$ python3 -q
>>> import numpy as np
>>> np.set_printoptions(suppress=True, linewidth=200)
>>> def rnd(a):
...     return np.round(a, 1) + 0
... 
>>> mat = np.array([[1, 0, 0, 0, 0, 0],
...     [1, 0, 0, 0, 0, 0],
...     [2, 0, 0, 0, 0, 0],
...     [0, 0, 1, 0, 0, 0],
...     [0, 0, 1, 0, 0, 0],
...     [0, 0, 2, 0, 0, 0],
...     [0, 0, 0, 0, 1, 0],
...     [0, 0, 0, 0, 1, 0],
...     [0, 0, 0, 0, 2, 0]])
>>> # looks like rank 3
>>> U, sig, vt = np.linalg.svd(mat)
>>> evecs = vt[:(sig > 1e-8).sum()]
>>> rng = np.random.default_rng(816614)
>>> x0 = mat[7] + -3 * mat[2] + rng.integers(2) * np.eye(6)[4]
>>> x0
array([-6.,  0.,  0.,  0.,  2.,  0.])
>>> np.diag(evecs.T @ evecs)
array([1., 0., 1., 0., 1., 0.])
>>> rnd(np.linalg.norm(mat, 2) / np.linalg.norm(mat))
np.float64(0.6)
>>> np.argsort(-np.linalg.norm(mat, axis=0).round(6), kind="stable")[:3]
array([0, 2, 4])
>>> M = np.loadtxt("data.csv", delimiter=",")
>>> M
array([[1. , 0.7, 0.5, 0.3, 0.2, 0.2],
       [0.7, 1. , 0.7, 0.5, 0.3, 0.2],
       [0.5, 0.7, 1. , 0.7, 0.5, 0.3],
       [0.3, 0.5, 0.7, 1. , 0.7, 0.5],
       [0.2, 0.3, 0.5, 0.7, 1. , 0.7],
       [0.2, 0.2, 0.3, 0.5, 0.7, 1. ]])
>>> ev, evecs = np.linalg.eigh(M)
>>> x0 = np.array([0, 1, 0, 2, -2, -2])
>>> print(rnd(evecs * np.abs(ev) @ evecs.T))
[[1.  0.7 0.5 0.3 0.2 0.2]
 [0.7 1.  0.7 0.5 0.3 0.2]
 [0.5 0.7 1.  0.7 0.5 0.3]
 [0.3 0.5 0.7 1.  0.7 0.5]
 [0.2 0.3 0.5 0.7 1.  0.7]
 [0.2 0.2 0.3 0.5 0.7 1. ]]
>>> rnd(evecs * np.sqrt(ev) @ evecs.T)
array([[0.9, 0.3, 0.2, 0.1, 0. , 0.1],
       [0.3, 0.9, 0.3, 0.2, 0.1, 0. ],
       [0.2, 0.3, 0.8, 0.3, 0.2, 0.1],
       [0.1, 0.2, 0.3, 0.8, 0.3, 0.2],
       [0. , 0.1, 0.2, 0.3, 0.9, 0.3],
       [0.1, 0. , 0.1, 0.2, 0.3, 0.9]])
>>> np.abs(M).sum(axis=1).max(), rnd(np.abs(ev).max())
(np.float64(3.7), np.float64(3.4))
>>> rnd(evecs * np.maximum(ev, 0) @ evecs.T)
array([[1. , 0.7, 0.5, 0.3, 0.2, 0.2],
       [0.7, 1. , 0.7, 0.5, 0.3, 0.2],
       [0.5, 0.7, 1. , 0.7, 0.5, 0.3],
       [0.3, 0.5, 0.7, 1. , 0.7, 0.5],
       [0.2, 0.3, 0.5, 0.7, 1. , 0.7],
       [0.2, 0.2, 0.3, 0.5, 0.7, 1. ]])
>>> (np.sign(evecs[:, -1].round(6)) == np.sign(evecs[0, -1].round(6))).astype(int)
array([1, 1, 1, 1, 1, 1])
>>> T = np.stack([M, 5 * M, M[::-1]])
>>> print(rnd(np.linalg.det(T)))
[  0.  505.3   0. ]
>>> np.linalg.matrix_rank(T.reshape(3, -1))
np.int64(2)
>>> T.shape
(3, 6, 6)
>>> rnd(np.linalg.norm(T, axis=(1, 2)))
array([ 3.7, 18.5,  3.7])
>>> x0 = np.ones(6)
>>> for _ in range(7):
...     x0 = M @ x0
...     x0 /= np.linalg.norm(x0)
...     print(round(x0 @ M @ x0, 1))
... 
3.4
3.4
3.4
3.4
3.4
3.4
3.4
>>> rnd(x0)
array([0.3, 0.4, 0.5, 0.5, 0.4, 0.3])
>>> rnd(np.linalg.eigvalsh(M)[-1])
np.float64(3.4)
>>> ev, evecs = np.linalg.eigh(M)
>>> rnd(np.linalg.eigvalsh(M + 2 * np.eye(6)))
array([2.2, 2.2, 2.3, 2.6, 3.3, 5.4])
>>> rnd(evecs.T @ M @ evecs)
array([[0.2, 0. , 0. , 0. , 0. , 0. ],
       [0. , 0.2, 0. , 0. , 0. , 0. ],
       [0. , 0. , 0.3, 0. , 0. , 0. ],
       [0. , 0. , 0. , 0.6, 0. , 0. ],
       [0. , 0. , 0. , 0. , 1.3, 0. ],
       [0. , 0. , 0. , 0. , 0. , 3.4]])
>>> print(ev.sum(), np.trace(M))
6.0 6.0
>>> rnd(np.linalg.eigvalsh(M @ M))
array([ 0. ,  0. ,  0.1,  0.4,  1.8, 11.4])
>>> print(rnd(evecs @ np.diag(ev) @ evecs.T))
[[1.  0.7 0.5 0.3 0.2 0.2]
 [0.7 1.  0.7 0.5 0.3 0.2]
 [0.5 0.7 1.  0.7 0.5 0.3]
 [0.3 0.5 0.7 1.  0.7 0.5]
 [0.2 0.3 0.5 0.7 1.  0.7]
 [0.2 0.2 0.3 0.5 0.7 1. ]]
>>> rnd(np.abs(evecs[:, -1]))
array([0.3, 0.4, 0.5, 0.5, 0.4, 0.3])
>>> G = mat.T @ mat
>>> np.trace(G), (mat ** 2).sum()
(np.int64(18), np.int64(18))
>>> print(G)
[[6 0 0 0 0 0]
 [0 0 0 0 0 0]
 [0 0 6 0 0 0]
 [0 0 0 0 0 0]
 [0 0 0 0 6 0]
 [0 0 0 0 0 0]]
>>> print(rnd(np.linalg.eigvalsh(G)[::-1]))
[6. 6. 6. 0. 0. 0.]
>>> A = -1 * np.eye(7) + np.eye(7, k=1)
>>> A
array([[-1.,  1.,  0.,  0.,  0.,  0.,  0.],
       [ 0., -1.,  1.,  0.,  0.,  0.,  0.],
       [ 0.,  0., -1.,  1.,  0.,  0.,  0.],
       [ 0.,  0.,  0., -1.,  1.,  0.,  0.],
       [ 0.,  0.,  0.,  0., -1.,  1.,  0.],
       [ 0.,  0.,  0.,  0.,  0., -1.,  1.],
       [ 0.,  0.,  0.,  0.,  0.,  0., -1.]])
>>> # triangular: eigenvalues sit on the diagonal
>>> A - A[0]
array([[ 0.,  0.,  0.,  0.,  0.,  0.,  0.],
       [ 1., -2.,  1.,  0.,  0.,  0.,  0.],
       [ 1., -1., -1.,  1.,  0.,  0.,  0.],
       [ 1., -1.,  0., -1.,  1.,  0.,  0.],
       [ 1., -1.,  0.,  0., -1.,  1.,  0.],
       [ 1., -1.,  0.,  0.,  0., -1.,  1.],
       [ 1., -1.,  0.,  0.,  0.,  0., -1.]])
>>> print(np.abs(A).max())
1.0
>>> print(A.sum(axis=1))
[ 0.  0.  0.  0.  0.  0. -1.]
>>> np.diff(A, axis=0)
array([[ 1., -2.,  1.,  0.,  0.,  0.,  0.],
       [ 0.,  1., -2.,  1.,  0.,  0.,  0.],
       [ 0.,  0.,  1., -2.,  1.,  0.,  0.],
       [ 0.,  0.,  0.,  1., -2.,  1.,  0.],
       [ 0.,  0.,  0.,  0.,  1., -2.,  1.],
       [ 0.,  0.,  0.,  0.,  0.,  1., -2.]])
>>> np.count_nonzero(A)
np.int64(13)
>>> np.linalg.matrix_rank(A)
np.int64(7)
>>> rnd(np.linalg.svd(A, compute_uv=False))
array([2. , 1.8, 1.6, 1.3, 1. , 0.6, 0.2])
>>> A.sum(axis=0)
array([-1.,  0.,  0.,  0.,  0.,  0.,  0.])
>>> rnd(np.linalg.norm(A))
np.float64(3.6)
>>> np.unravel_index(np.abs(A).argmax(), A.shape)
(np.int64(0), np.int64(0))
>>> T = np.stack([A, -1 * A, A[::-1]])
>>> np.einsum("bij,cij->bc", T, T)
array([[ 13., -13.,   2.],
       [-13.,  13.,  -2.],
       [  2.,  -2.,  13.]])
>>> rnd(np.linalg.det(T))
array([-1.,  1.,  1.])
>>> (T @ A.T).shape
(3, 7, 7)
>>> print(np.linalg.matrix_rank(T.reshape(3, -1)))
2
>>> J = np.load("block14.npy")
>>> J
array([[ 3., -2., -3.,  1., -2.],
       [-2.,  6.,  6., -2.,  4.],
       [-3.,  6., 11., -3.,  6.],
       [ 1., -2., -3.,  3., -2.],
       [-2.,  4.,  6., -2.,  6.]])
>>> ev, evecs = np.linalg.eigh(J)
>>> x0 = np.array([1, 2, 7, 5, 7])
>>> rnd(np.linalg.eigvalsh(J[1:, 1:]))
array([ 2.,  2.,  2., 20.])
>>> rnd(x0 @ J @ x0 / (x0 @ x0)), rnd(ev[0]), rnd(ev[-1])
(np.float64(10.5), np.float64(2.0), np.float64(21.0))
>>> np.abs(J).sum(axis=1).max(), rnd(np.abs(ev).max())
(np.float64(29.0), np.float64(21.0))
>>> print(rnd(evecs * np.maximum(ev, 0) @ evecs.T))
[[ 3. -2. -3.  1. -2.]
 [-2.  6.  6. -2.  4.]
 [-3.  6. 11. -3.  6.]
 [ 1. -2. -3.  3. -2.]
 [-2.  4.  6. -2.  6.]]
>>> (np.sign(evecs[:, -1].round(6)) == np.sign(evecs[0, -1].round(6))).astype(int)
array([1, 0, 0, 1, 0])
>>> ev, evecs = np.linalg.eigh(J)
>>> rnd(np.linalg.eigvalsh(J @ J))
array([  4.,   4.,   4.,   4., 441.])
>>> rnd(ev)
array([ 2.,  2.,  2.,  2., 21.])
>>> rnd(evecs.T @ evecs)
array([[1., 0., 0., 0., 0.],
       [0., 1., 0., 0., 0.],
       [0., 0., 1., 0., 0.],
       [0., 0., 0., 1., 0.],
       [0., 0., 0., 0., 1.]])
>>> rnd(np.linalg.eigvalsh(J + -3 * np.eye(5)))
array([-1., -1., -1., -1., 18.])
>>> print(np.unique(ev.round(6) + 0, return_counts=True)[1])
[4 1]
>>> print(rnd(evecs @ np.diag(ev) @ evecs.T))
[[ 3. -2. -3.  1. -2.]
 [-2.  6.  6. -2.  4.]
 [-3.  6. 11. -3.  6.]
 [ 1. -2. -3.  3. -2.]
 [-2.  4.  6. -2.  6.]]
>>> print(np.trace(A))
-7.0
>>> (A + A.T) / 2
array([[-1. ,  0.5,  0. ,  0. ,  0. ,  0. ,  0. ],
       [ 0.5, -1. ,  0.5,  0. ,  0. ,  0. ,  0. ],
       [ 0. ,  0.5, -1. ,  0.5,  0. ,  0. ,  0. ],
       [ 0. ,  0. ,  0.5, -1. ,  0.5,  0. ,  0. ],
       [ 0. ,  0. ,  0. ,  0.5, -1. ,  0.5,  0. ],
       [ 0. ,  0. ,  0. ,  0. ,  0.5, -1. ,  0.5],
       [ 0. ,  0. ,  0. ,  0. ,  0. ,  0.5, -1. ]])
>>> np.allclose(A @ A.T, A.T @ A)
False
>>> print(rnd(np.linalg.det(A)))
-1.0
>>> A @ A
array([[ 1., -2.,  1.,  0.,  0.,  0.,  0.],
       [ 0.,  1., -2.,  1.,  0.,  0.,  0.],
       [ 0.,  0.,  1., -2.,  1.,  0.,  0.],
       [ 0.,  0.,  0.,  1., -2.,  1.,  0.],
       [ 0.,  0.,  0.,  0.,  1., -2.,  1.],
       [ 0.,  0.,  0.,  0.,  0.,  1., -2.],
       [ 0.,  0.,  0.,  0.,  0.,  0.,  1.]])
>>> U, sig, vt = np.linalg.svd(J)
>>> np.argmax(sig[:-1] / (sig[1:] + 1e-6)) + 1
np.int64(1)
>>> A2 = U[:, :1] @ np.diag(sig[:1]) @ vt[:1]
>>> rnd(np.linalg.norm(J - A2) / np.linalg.norm(J))
np.float64(0.2)
>>> print(rnd(A2))
[[ 1.1 -2.2 -3.3  1.1 -2.2]
 [-2.2  4.4  6.6 -2.2  4.4]
 [-3.3  6.6  9.9 -3.3  6.6]
 [ 1.1 -2.2 -3.3  1.1 -2.2]
 [-2.2  4.4  6.6 -2.2  4.4]]
>>> def softmax(z):
...     e = np.exp(z - z.max(axis=-1, keepdims=True))
...     return e / e.sum(axis=-1, keepdims=True)
... 
>>> rnd(softmax(A2[2] + -1))
array([0. , 0. , 0.9, 0. , 0. ])
>>> rnd(softmax(A2[2]))
array([0. , 0. , 0.9, 0. , 0. ])
>>> S = A2 @ A2.T / np.sqrt(5)
>>> rnd(softmax(S + np.triu(np.full(S.shape, -np.inf), 1)))
array([[1. , 0. , 0. , 0. , 0. ],
       [0. , 1. , 0. , 0. , 0. ],
       [0. , 0. , 1. , 0. , 0. ],
       [0.5, 0. , 0. , 0.5, 0. ],
       [0. , 0. , 1. , 0. , 0. ]])
>>> rnd(softmax(S))
array([[0.5, 0. , 0. , 0.5, 0. ],
       [0. , 0. , 1. , 0. , 0. ],
       [0. , 0. , 1. , 0. , 0. ],
       [0.5, 0. , 0. , 0.5, 0. ],
       [0. , 0. , 1. , 0. , 0. ]])
>>> rnd(softmax(S)[2] @ A2)
array([-3.3,  6.6,  9.9, -3.3,  6.6])
>>> data = np.load("layer1.npy")
>>> data
array([[ 0. ,  0. ,  0. ],
       [ 0. ,  0.2, -0.4],
       [ 0. , -0.4,  0.8]])
>>> W1 = np.array([[0, 0, -1, 0], [0, -1, 2, -1], [1, -1, 2, 0]])
>>> beta = np.array([1, 4, -2, 3])
>>> act = np.maximum(data @ W1 + beta, 0)
>>> (act > 0).astype(int)
array([[1, 1, 0, 1],
       [1, 1, 0, 1],
       [1, 1, 0, 1]])
>>> np.linalg.matrix_rank(act)
np.int64(2)
>>> print((act > 0).mean(axis=0))
[1. 1. 0. 1.]
>>> basis = np.array([[1, -2], [-1, 1], [-3, 3], [2, 3]])
>>> print(W1 @ basis)
[[ 3 -3]
 [-7  2]
 [-4  3]]
